$ python3 -q
>>> import numpy as np
>>> np.set_printoptions(precision=1, suppress=True, linewidth=140)
>>> M = np.array([[0, 0, 2, 0, 0, 1, 0],
...     [0, 2, 0, 1, 0, 0, 0],
...     [2, 1, 2, 1, 0, 2, 0],
...     [0, 1, 2, 0, 0, 1, 0],
...     [0, 0, 0, 0, 1, 0, 1],
...     [1, 1, 2, 0, 0, 1, 0],
...     [0, 0, 0, 0, 1, 0, 0]])
>>> print(np.allclose(M, M.T))
False
>>> M.inv()
Traceback (most recent call last):
  File "<python-input-4>", line 1, in <module>
    M.inv()
    ^^^^^
AttributeError: 'numpy.ndarray' object has no attribute 'inv'
>>> print(np.sort(np.abs(np.linalg.eigvals(M))))
[0.3 0.3 0.6 1.6 1.6 2.1 5.1]
>>> print(np.allclose(M @ M.T, M.T @ M))
False
>>> print((M + M.T) / 2)
[[0.  0.  2.  0.  0.  1.  0. ]
 [0.  2.  0.5 1.  0.  0.5 0. ]
 [2.  0.5 2.  1.5 0.  2.  0. ]
 [0.  1.  1.5 0.  0.  0.5 0. ]
 [0.  0.  0.  0.  1.  0.  1. ]
 [1.  0.5 2.  0.5 0.  1.  0. ]
 [0.  0.  0.  0.  1.  0.  0. ]]
>>> Q, evecs = np.linalg.qr(M[:, :1])[0], np.linalg.qr(M[:, 1:])[0]
>>> sv = np.linalg.svd(Q.T @ evecs, compute_uv=False)
>>> print(round(np.linalg.norm(Q @ Q.T - evecs @ evecs.T, 2), 1))
1.0
>>> print((sv > 0.9).sum())
1
>>> print(sv)
[0.9]
>>> x = np.array([3, 3, -3, 3, 2, 1, 2])
>>> h = np.maximum(M @ x, 0)
>>> print(h)
[0 9 8 0 4 1 2]
>>> print(np.maximum(M @ (3 * x), 0))
[ 0 27 24  0 12  3  6]
>>> print(np.tanh(M @ x))
[-1.   1.   1.  -1.   1.   0.8  1. ]
>>> print(np.flatnonzero(h > 1e-9))
[1 2 4 5 6]
>>> Q, Rm = np.linalg.qr(M)
>>> print(Q.shape, Rm.shape)
(7, 7) (7, 7)
>>> print(Q.round(1) + 0)
[[ 0.   0.   0.7  0.5  0.   0.5  0. ]
 [ 0.  -0.9 -0.3  0.3  0.   0.2  0. ]
 [-0.9  0.1 -0.1  0.4  0.  -0.2  0. ]
 [ 0.  -0.4  0.6 -0.2  0.  -0.7  0. ]
 [ 0.   0.   0.   0.  -0.7  0.  -0.7]
 [-0.4 -0.2  0.2 -0.7  0.   0.5  0. ]
 [ 0.   0.   0.   0.  -0.7  0.   0.7]]
>>> print(Rm)
[[-2.2 -1.3 -2.7 -0.9  0.  -2.2  0. ]
 [ 0.  -2.3 -1.1 -0.8  0.  -0.4  0. ]
 [ 0.   0.   2.8 -0.4  0.   1.3  0. ]
 [ 0.   0.   0.   0.6  0.   0.4  0. ]
 [ 0.   0.   0.   0.  -1.4  0.  -0.7]
 [ 0.   0.   0.   0.   0.  -0.2  0. ]
 [ 0.   0.   0.   0.   0.   0.  -0.7]]
>>> print(np.abs(np.diag(Rm)))
[2.2 2.3 2.8 0.6 1.4 0.2 0.7]
>>> x = np.array([1, 1, 1, 0, 3, 2, 3])
>>> rhs = M @ x
>>> print(rhs)
[4 2 9 5 6 6 3]
>>> print(np.linalg.solve(M, rhs))
[ 1.  1.  1. -0.  3.  2.  3.]
>>> print(np.linalg.solve(M, M[:, 1]))
[ 0.  1.  0. -0.  0.  0. -0.]
>>> print(np.linalg.solve(M, rhs + M[:, 2]))
[ 1.  1.  2. -0.  3.  2.  3.]
>>> print(np.linalg.solve(M, -3 * rhs))
[-3. -3. -3. -0. -9. -6. -9.]
>>> X = np.load("out15.npy")
>>> print(X)
[[ 8.  4.  6.  0.  6.  8. 10.]
 [ 4.  8.  6.  0.  6.  8. 10.]
 [ 6.  6. 13.  0.  9. 12. 15.]
 [ 0.  0.  0.  4.  0.  0.  0.]
 [ 6.  6.  9.  0. 13. 12. 15.]
 [ 8.  8. 12.  0. 12. 20. 20.]
 [10. 10. 15.  0. 15. 20. 29.]]
>>> # equal to its transpose
>>> print(round(np.log10(np.linalg.cond(X))))
1
>>> print(np.argsort(-np.linalg.norm(X, axis=0).round(6), kind="stable")[:3])
[6 5 2]
>>> print(np.round(np.abs(np.linalg.svd(X)[2][-1]), 1) + 0)
[0.  0.6 0.2 0.  0.2 0.3 0.7]
>>> U, sv, vt = np.linalg.svd(X)
>>> print(np.argmax(sv[:-1] / (sv[1:] + 1e-6)) + 1)
1
>>> other = U[:, :1] @ np.diag(sv[:1]) @ vt[:1]
>>> print(round(float(np.linalg.norm(X - other, 2)), 1), round(float(sv[1]), 1))
4.0 4.0
>>> rng = np.random.default_rng(22219)
>>> other = X + rng.integers(-2, 3, (7, 1)) @ rng.integers(-2, 3, (1, 7))
>>> print(other)
[[12.  6.  8.  4.  8. 10. 10.]
 [ 2.  7.  5. -2.  5.  7. 10.]
 [ 4.  5. 12. -2.  8. 11. 15.]
 [ 4.  2.  2.  8.  2.  2.  0.]
 [10.  8. 11.  4. 15. 14. 15.]
 [ 4.  6. 10. -4. 10. 18. 20.]
 [ 8.  9. 14. -2. 14. 19. 29.]]
>>> print(np.abs(other - X).sum(axis=1))
[16.  8.  8. 16. 16. 16.  8.]
>>> print(np.round(np.linalg.svd(other - X, compute_uv=False), 1) + 0)
[15.1  0.   0.   0.   0.   0.   0. ]
>>> print(np.linalg.matrix_rank(other - X, tol=1e-8))
1
